$ python3 -q
>>> import numpy as np
>>> np.set_printoptions(suppress=True, linewidth=200)
>>> arr = np.loadtxt("x.csv", delimiter=",")
>>> arr.round(2)
array([[0.05, 0.11, 0.02, 0.11, 0.11, 0.02, 0.08],
       [0.11, 0.27, 0.04, 0.27, 0.27, 0.04, 0.19],
       [0.02, 0.04, 0.01, 0.04, 0.04, 0.01, 0.03],
       [0.11, 0.27, 0.04, 0.27, 0.27, 0.04, 0.19],
       [0.11, 0.27, 0.04, 0.27, 0.27, 0.04, 0.19],
       [0.02, 0.04, 0.01, 0.04, 0.04, 0.01, 0.03],
       [0.08, 0.19, 0.03, 0.19, 0.19, 0.03, 0.14]])
>>> x = np.array([0, 0, 2, 2, 0, 2, 0])
>>> h1 = np.maximum(arr @ x, 0)
>>> np.round(np.maximum(arr @ x, 0) - np.maximum(-arr @ x, 0), 2)
array([0.3 , 0.69, 0.1 , 0.69, 0.69, 0.1 , 0.49])
>>> np.round(arr.T @ h1, 2)
array([0.3 , 0.69, 0.1 , 0.69, 0.69, 0.1 , 0.49])
>>> np.flatnonzero(h1 > 1e-9)
array([0, 1, 2, 3, 4, 5, 6])
>>> np.round(np.tanh(arr @ x), 2)
array([0.29, 0.6 , 0.1 , 0.6 , 0.6 , 0.1 , 0.46])
>>> np.round(np.maximum(arr @ (3 * x), 0), 2)
array([0.89, 2.07, 0.3 , 2.07, 2.07, 0.3 , 1.48])
>>> rng = np.random.default_rng(35344)
>>> lab = rng.permutation(7)
>>> lab
array([1, 0, 2, 6, 3, 4, 5])
>>> other = arr[lab][:, lab]
>>> np.allclose(other, arr)
False
>>> np.round(np.sort(np.abs(np.linalg.eigvals(other))), 2) + 0
array([0., 0., 0., 0., 0., 0., 1.])
>>> np.round(np.diag(other), 2)
array([0.27, 0.05, 0.01, 0.14, 0.27, 0.27, 0.01])
>>> other.round(2)
array([[0.27, 0.11, 0.04, 0.19, 0.27, 0.27, 0.04],
       [0.11, 0.05, 0.02, 0.08, 0.11, 0.11, 0.02],
       [0.04, 0.02, 0.01, 0.03, 0.04, 0.04, 0.01],
       [0.19, 0.08, 0.03, 0.14, 0.19, 0.19, 0.03],
       [0.27, 0.11, 0.04, 0.19, 0.27, 0.27, 0.04],
       [0.27, 0.11, 0.04, 0.19, 0.27, 0.27, 0.04],
       [0.04, 0.02, 0.01, 0.03, 0.04, 0.04, 0.01]])
>>> x = np.array([0, -4, 5, -1, 2, 4, 2])
>>> np.round(arr @ np.eye(7)[0], 2)
array([0.05, 0.11, 0.02, 0.11, 0.11, 0.02, 0.08])
>>> np.round(arr * x, 2)
array([[ 0.  , -0.46,  0.08, -0.11,  0.23,  0.07,  0.16],
       [ 0.  , -1.07,  0.19, -0.27,  0.54,  0.15,  0.38],
       [ 0.  , -0.15,  0.03, -0.04,  0.08,  0.02,  0.05],
       [ 0.  , -1.07,  0.19, -0.27,  0.54,  0.15,  0.38],
       [ 0.  , -1.07,  0.19, -0.27,  0.54,  0.15,  0.38],
       [ 0.  , -0.15,  0.03, -0.04,  0.08,  0.02,  0.05],
       [ 0.  , -0.77,  0.14, -0.19,  0.38,  0.11,  0.27]])
>>> np.round(arr @ (2 * x), 2)
array([-0.07, -0.15, -0.02, -0.15, -0.15, -0.02, -0.11])
>>> np.round(arr @ x, 2)
array([-0.03, -0.08, -0.01, -0.08, -0.08, -0.01, -0.05])
>>> np.sign((arr @ x).round(6))
array([-1., -1., -1., -1., -1., -1., -1.])
>>> np.linalg.norm(arr @ x) <= np.linalg.norm(arr, 2) * np.linalg.norm(x) + 1e-9
np.True_
>>> left, sigma, Vt = np.linalg.svd(arr)
>>> vecs = Vt[:(sigma > 1e-8).sum()]
>>> x = arr[1] + 3 * arr[4] + rng.integers(2) * np.eye(7)[4]
>>> x.round(2)
array([0.46, 1.07, 0.15, 1.07, 1.07, 0.15, 0.77])
>>> np.allclose(vecs.T @ vecs @ x, x)
True
>>> f = np.array([1, 2, 0])
>>> np.round(np.array([np.convolve(row, f, "same") for row in arr]), 2)
array([[0.21, 0.25, 0.15, 0.34, 0.25, 0.11, 0.16],
       [0.5 , 0.57, 0.34, 0.8 , 0.57, 0.27, 0.38],
       [0.07, 0.08, 0.05, 0.11, 0.08, 0.04, 0.05],
       [0.5 , 0.57, 0.34, 0.8 , 0.57, 0.27, 0.38],
       [0.5 , 0.57, 0.34, 0.8 , 0.57, 0.27, 0.38],
       [0.07, 0.08, 0.05, 0.11, 0.08, 0.04, 0.05],
       [0.36, 0.41, 0.25, 0.57, 0.41, 0.19, 0.27]])
>>> np.round(np.polyval(f, arr[2]), 2)
array([0.03, 0.08, 0.01, 0.08, 0.08, 0.01, 0.06])
>>> sigma = 20 * 0.2 ** np.arange(5)
>>> mat = rng.normal(size=(15, 5)) * rng.permutation(sigma)
>>> mat.round(2) + 0
array([[  8.  ,   0.14,  -0.04,  -0.65,   6.18],
       [  3.88,   0.16,   0.  ,   0.61,  -0.33],
       [-44.87,  -0.05,  -0.07,  -0.53,   3.42],
       [-18.05,   0.19,   0.02,   0.53,  -0.35],
       [ 21.08,  -0.22,   0.03,   0.11,  -3.67],
       [-38.15,  -0.17,  -0.01,   1.15,   4.69],
       [ 14.68,  -0.12,  -0.02,  -0.3 ,  -3.75],
       [ 15.42,  -0.11,   0.  ,  -0.21,  -0.41],
       [ -2.21,   0.11,  -0.04,   0.65,  -1.33],
       [ 23.31,  -0.14,   0.  ,  -0.51,  -0.45],
       [ 12.82,  -0.13,   0.05,   0.43,  -3.41],
       [ -0.25,  -0.28,   0.07,  -2.29,   3.62],
       [ 10.25,  -0.05,   0.01,   0.29,   2.95],
       [ 35.53,   0.25,  -0.03,  -0.34,   0.81],
       [ 10.12,   0.  ,  -0.01,  -0.79,   5.62]])
>>> t3 = np.stack([mat, 3 * mat, mat[::-1]])
>>> np.round(np.einsum("bij,cij->bc", t3, t3), 2)
array([[ 7131.76, 21395.27, -1425.36],
       [21395.27, 64185.81, -4276.09],
       [-1425.36, -4276.09,  7131.76]])
>>> np.linalg.matrix_rank(t3.reshape(3, -1))
np.int64(2)
>>> np.round(np.linalg.norm(t3, axis=(1, 2)), 2)
array([ 84.45, 253.35,  84.45])
>>> np.linalg.matrix_rank(t3)
array([5, 5, 5])
>>> left, sigma, Vt = np.linalg.svd(mat, full_matrices=False)
>>> np.round(left.T @ left, 2) + 0
array([[1., 0., 0., 0., 0.],
       [0., 1., 0., 0., 0.],
       [0., 0., 1., 0., 0.],
       [0., 0., 0., 1., 0.],
       [0., 0., 0., 0., 1.]])
>>> round(float(np.sqrt((sigma ** 2).sum())), 2), round(np.linalg.norm(mat), 2)
(84.45, np.float64(84.45))
>>> (sigma > 1e-8).sum()
np.int64(5)
>>> np.round(Vt @ Vt.T, 2) + 0
array([[1., 0., 0., 0., 0.],
       [0., 1., 0., 0., 0.],
       [0., 0., 1., 0., 0.],
       [0., 0., 0., 1., 0.],
       [0., 0., 0., 0., 1.]])
>>> left.shape, sigma.shape, Vt.shape
((15, 5), (5,), (5, 5))
>>> sigma.round(2)
array([83.5 , 12.3 ,  2.68,  0.56,  0.11])
>>> m1 = np.load("w.npy")
>>> m1
array([[ 5.,  0.,  2.,  0.,  1.,  3.,  0.],
       [ 0.,  4.,  0.,  0.,  0.,  0.,  0.],
       [ 2.,  0.,  8.,  0.,  2.,  6.,  0.],
       [ 0.,  0.,  0.,  4.,  0.,  0.,  0.],
       [ 1.,  0.,  2.,  0.,  5.,  3.,  0.],
       [ 3.,  0.,  6.,  0.,  3., 13.,  0.],
       [ 0.,  0.,  0.,  0.,  0.,  0.,  4.]])
>>> x = np.array([-1, 0, 1, -1, 2, 2, -2])
>>> np.round(np.linalg.eigvalsh(2 * arr - np.eye(7)), 2)
array([-1., -1., -1., -1., -1., -1.,  1.])
>>> np.round((x - arr @ x) @ (arr @ x), 2)
np.float64(0.0)
>>> np.flatnonzero(np.linalg.matrix_power((m1 != 0) + (m1.T != 0) + np.eye(7), 7)[6])
array([6])
>>> M = np.array([[46, 42, 16, 25, 35, 42, 54],
...     [42, 39, 15, 25, 33, 37, 49],
...     [16, 15, 10, 12, 14, 5, 17],
...     [25, 25, 12, 26, 21, 16, 26],
...     [35, 33, 14, 21, 34, 28, 42],
...     [42, 37, 5, 16, 28, 61, 53],
...     [54, 49, 17, 26, 42, 53, 65]])
>>> other = M / np.sqrt((M ** 2).mean(axis=1, keepdims=True))
>>> np.linalg.matrix_rank(M - M.mean(axis=1, keepdims=True))
np.int64(5)
>>> other[3].round(2)
array([1.13, 1.13, 0.54, 1.17, 0.95, 0.72, 1.17])
>>> ev, vecs = np.linalg.eigh(M)
>>> x = np.array([1, -2, -1, 1, 1, 0, 3])
>>> np.round(x @ M @ x / (x @ x), 2), round(ev[0], 2), round(ev[-1], 2)
(np.float64(37.47), np.float64(-0.0), np.float64(236.08))
>>> np.round(vecs * np.abs(ev) @ vecs.T, 2)
array([[46., 42., 16., 25., 35., 42., 54.],
       [42., 39., 15., 25., 33., 37., 49.],
       [16., 15., 10., 12., 14.,  5., 17.],
       [25., 25., 12., 26., 21., 16., 26.],
       [35., 33., 14., 21., 34., 28., 42.],
       [42., 37.,  5., 16., 28., 61., 53.],
       [54., 49., 17., 26., 42., 53., 65.]])
>>> W0 = np.array([[0, 1, -1, -1], [-1, -3, 3, 0], [0, 0, 1, 1]])
>>> W0
array([[ 0,  1, -1, -1],
       [-1, -3,  3,  0],
       [ 0,  0,  1,  1]])
>>> x = np.ones(7)
>>> for _ in range(6):
...     x = m1 @ x
...     x /= np.linalg.norm(x)
...     print(round(x @ m1 @ x, 2))
... 
18.28
18.97
19.0
19.0
19.0
19.0
>>> round(np.linalg.eigvalsh(m1)[-1], 2)
np.float64(19.0)
>>> x.round(2) + 0
array([0.26, 0.  , 0.52, 0.  , 0.26, 0.77, 0.  ])
>>> other = np.array([[3, 0, 1],
...     [0, 3, 0],
...     [3, 1, 0],
...     [1, 1, 1],
...     [2, 1, 1],
...     [3, 1, 2],
...     [3, 3, 3]])
>>> np.round(np.einsum("ik,kj->ij", arr, other), 2)
array([[0.84, 0.85, 0.56],
       [1.95, 1.99, 1.3 ],
       [0.28, 0.28, 0.19],
       [1.95, 1.99, 1.3 ],
       [1.95, 1.99, 1.3 ],
       [0.28, 0.28, 0.19],
       [1.39, 1.42, 0.93]])
>>> np.round(np.einsum("ik,kj->ji", arr, other), 2)
array([[0.84, 1.95, 0.28, 1.95, 1.95, 0.28, 1.39],
       [0.85, 1.99, 0.28, 1.99, 1.99, 0.28, 1.42],
       [0.56, 1.3 , 0.19, 1.3 , 1.3 , 0.19, 0.93]])
>>> np.round(other.T @ arr.T, 2)
array([[0.84, 1.95, 0.28, 1.95, 1.95, 0.28, 1.39],
       [0.85, 1.99, 0.28, 1.99, 1.99, 0.28, 1.42],
       [0.56, 1.3 , 0.19, 1.3 , 1.3 , 0.19, 0.93]])
>>> np.round(arr @ other, 2)
array([[0.84, 0.85, 0.56],
       [1.95, 1.99, 1.3 ],
       [0.28, 0.28, 0.19],
       [1.95, 1.99, 1.3 ],
       [1.95, 1.99, 1.3 ],
       [0.28, 0.28, 0.19],
       [1.39, 1.42, 0.93]])
>>> np.linalg.matrix_rank(arr @ other)
np.int64(1)
>>> data = np.loadtxt("case5.csv", delimiter=",")
>>> data
array([[ 0.23, -0.11,  0.2 ,  0.01, -0.15,  0.13],
       [ 3.53, -2.24,  3.64, -1.2 , -2.26,  2.2 ],
       [ 0.76, -0.15,  0.5 , -0.26, -0.63,  0.48],
       [ 1.79, -1.21,  1.68, -0.63, -1.29,  1.13],
       [ 0.47, -0.29,  0.62, -0.07, -0.43,  0.22],
       [ 2.09, -1.37,  2.2 , -0.79, -1.48,  1.29],
       [-0.48,  0.35, -0.6 ,  0.18,  0.36, -0.26],
       [ 4.28, -2.68,  4.31, -1.63, -2.8 ,  2.84],
       [ 2.17, -1.59,  2.  , -0.66, -1.62,  1.59],
       [ 3.58, -2.46,  3.57, -1.29, -2.23,  2.37],
       [-3.69,  2.37, -3.43,  0.96,  2.38, -2.32],
       [-1.71,  1.1 , -1.75,  0.34,  1.2 , -1.18],
       [ 1.5 , -0.89,  1.32, -0.52, -0.95,  0.97],
       [-5.7 ,  3.87, -5.58,  1.67,  3.89, -3.84],
       [ 4.28, -2.75,  3.96, -1.34, -2.78,  2.88],
       [-1.49,  0.88, -1.23,  0.4 ,  0.88, -0.92],
       [ 3.72, -2.51,  3.74, -1.44, -2.39,  2.52],
       [-2.34,  1.4 , -2.25,  0.74,  1.57, -1.47],
       [ 2.33, -1.6 ,  2.49, -0.84, -1.67,  1.63],
       [-3.78,  2.54, -3.69,  1.24,  2.54, -2.59],
       [-2.01,  1.21, -2.13,  0.63,  1.45, -1.3 ],
       [ 2.13, -1.34,  2.08, -0.77, -1.32,  1.52],
       [ 2.63, -1.81,  2.69, -0.92, -1.77,  1.92],
       [-2.51,  1.72, -2.2 ,  0.62,  1.8 , -1.48],
       [-0.73,  0.54, -0.79,  0.09,  0.61, -0.62],
       [-3.33,  2.27, -3.26,  1.07,  2.07, -2.24],
       [-0.9 ,  0.63, -1.05,  0.59,  0.68, -0.58],
       [ 1.8 , -1.37,  1.93, -0.56, -1.18,  1.19],
       [-0.97,  0.53, -0.9 ,  0.47,  0.8 , -0.67],
       [-1.62,  0.93, -1.54,  0.55,  1.  , -1.21],
       [-5.59,  3.7 , -5.46,  1.82,  3.53, -3.63]])
>>> D = np.linalg.norm(data[:, None] - data[None], axis=-1)
>>> D.shape
(31, 31)
>>> D.mean(axis=1).argmax()
np.int64(13)
>>> D[27].round(6).argsort(kind="stable")[:4]
array([27,  3, 21,  5])
>>> D[:5, :5].round(2)
array([[0.  , 6.12, 0.89, 2.92, 0.6 ],
       [6.12, 0.  , 5.33, 3.22, 5.55],
       [0.89, 5.33, 0.  , 2.14, 0.51],
       [2.92, 3.22, 2.14, 0.  , 2.37],
       [0.6 , 5.55, 0.51, 2.37, 0.  ]])
>>> left, sigma, Vt = np.linalg.svd(data)
>>> np.argmax(sigma[:-1] / (sigma[1:] + 1e-6)) + 1
np.int64(1)
>>> other = left[:, :1] @ np.diag(sigma[:1]) @ Vt[:1]
>>> np.linalg.matrix_rank(data, rtol=0.05)
np.int64(1)
>>> round(float(np.linalg.norm(data - other) / np.linalg.norm(data)), 2)
0.04
>>> O, vecs = np.linalg.qr(data[:, :4])[0], np.linalg.qr(data[:, 4:])[0]
>>> sigma = np.linalg.svd(O.T @ vecs, compute_uv=False)
>>> (sigma > 0.9).sum()
np.int64(1)
>>> np.round(np.degrees(np.arccos(sigma.clip(0, 1))), 2)
array([ 2.11, 73.22])
>>> other = np.c_[data[:, :5] @ np.array([[5, 3, -4, -3, 4],
...     [0, 1, -5, 0, 1],
...     [-2, 2, -5, 5, 4],
...     [0, 5, 4, 4, -1],
...     [-4, 2, -2, 2, -2]]), np.array([1, -2, -2, -3, -1, -3, 1, 2, -2, 3, 1, 3, 0, -3, 3, 0, -3, 0, -2, -1, 2, -1, -3, 1, 0, -3, -1, 1, 2, -3, -1])]
>>> other.round(2)
array([[  1.35,   0.73,  -1.03,   0.05,   1.9 ,   1.  ],
       [ 19.41,   5.11, -21.4 ,  -1.71,  32.16,  -2.  ],
       [  5.32,   0.57,  -4.57,  -2.08,   6.41,  -2.  ],
       [ 10.75,   1.79,  -9.45,  -2.07,  15.88,  -3.  ],
       [  2.83,   1.15,  -2.95,   0.55,   5.  ,  -1.  ],
       [ 11.97,   2.39, -12.71,  -1.39,  19.54,  -3.  ],
       [ -2.64,  -0.67,   3.17,  -0.12,  -4.87,   1.  ],
       [ 23.98,   5.03, -26.19,  -3.41,  38.91,   2.  ],
       [ 13.33,   2.38, -10.13,  -2.39,  18.99,  -2.  ],
       [ 19.68,   4.51, -20.57,  -2.51,  31.89,   3.  ],
       [-21.11,  -6.  ,  19.14,   2.52, -31.83,   1.  ],
       [ -9.85,  -3.43,   9.05,   0.14, -15.48,   3.  ],
       [  8.66,   1.75,  -8.33,  -1.88,  12.81,   0.  ],
       [-32.9 ,  -8.26,  30.25,   3.66, -50.7 ,  -3.  ],
       [ 24.6 ,   5.75, -22.97,  -3.96,  37.11,   3.  ],
       [ -8.51,  -2.29,   7.55,   1.68, -12.16,   0.  ],
       [ 20.68,   4.15, -22.01,  -3.  ,  33.55,  -3.  ],
       [-13.48,  -3.28,  13.43,   1.87, -20.84,   0.  ],
       [ 13.35,   2.83, -13.79,  -1.24,  21.86,  -2.  ],
       [-21.68,  -4.9 ,  20.75,   2.93, -33.66,  -1.  ],
       [-11.59,  -3.03,  12.26,   0.8 , -18.88,   2.  ],
       [ 11.77,   2.72, -12.66,  -1.71,  18.91,  -1.  ],
       [ 14.85,   3.32, -15.06,  -1.66,  23.93,  -3.  ],
       [-15.35,  -3.51,  11.32,   2.61, -21.34,   1.  ],
       [ -4.51,  -1.56,   3.31,  -0.18,  -6.85,   0.  ],
       [-18.41,  -4.75,  18.41,   2.11, -29.3 ,  -3.  ],
       [ -5.12,   0.14,   6.7 ,   1.17,  -9.12,  -1.  ],
       [  9.86,   2.73,  -9.88,  -0.35,  16.47,   1.  ],
       [ -6.25,  -0.23,   6.01,   1.89,  -9.02,   2.  ],
       [ -9.02,  -2.26,   9.73,   1.36, -14.26,  -3.  ],
       [-31.15,  -7.83,  31.38,   3.81, -49.38,  -1.  ]])
>>> np.linalg.matrix_rank(other)
np.int64(6)
>>> np.round(np.linalg.norm(np.linalg.qr(data)[0].T @ other, axis=0) ** 2 / ((other ** 2).sum(axis=0) + 1e-12), 2)
array([1. , 1. , 1. , 1. , 1. , 0.3])
>>> np.linalg.matrix_rank(np.c_[data, other])
np.int64(7)
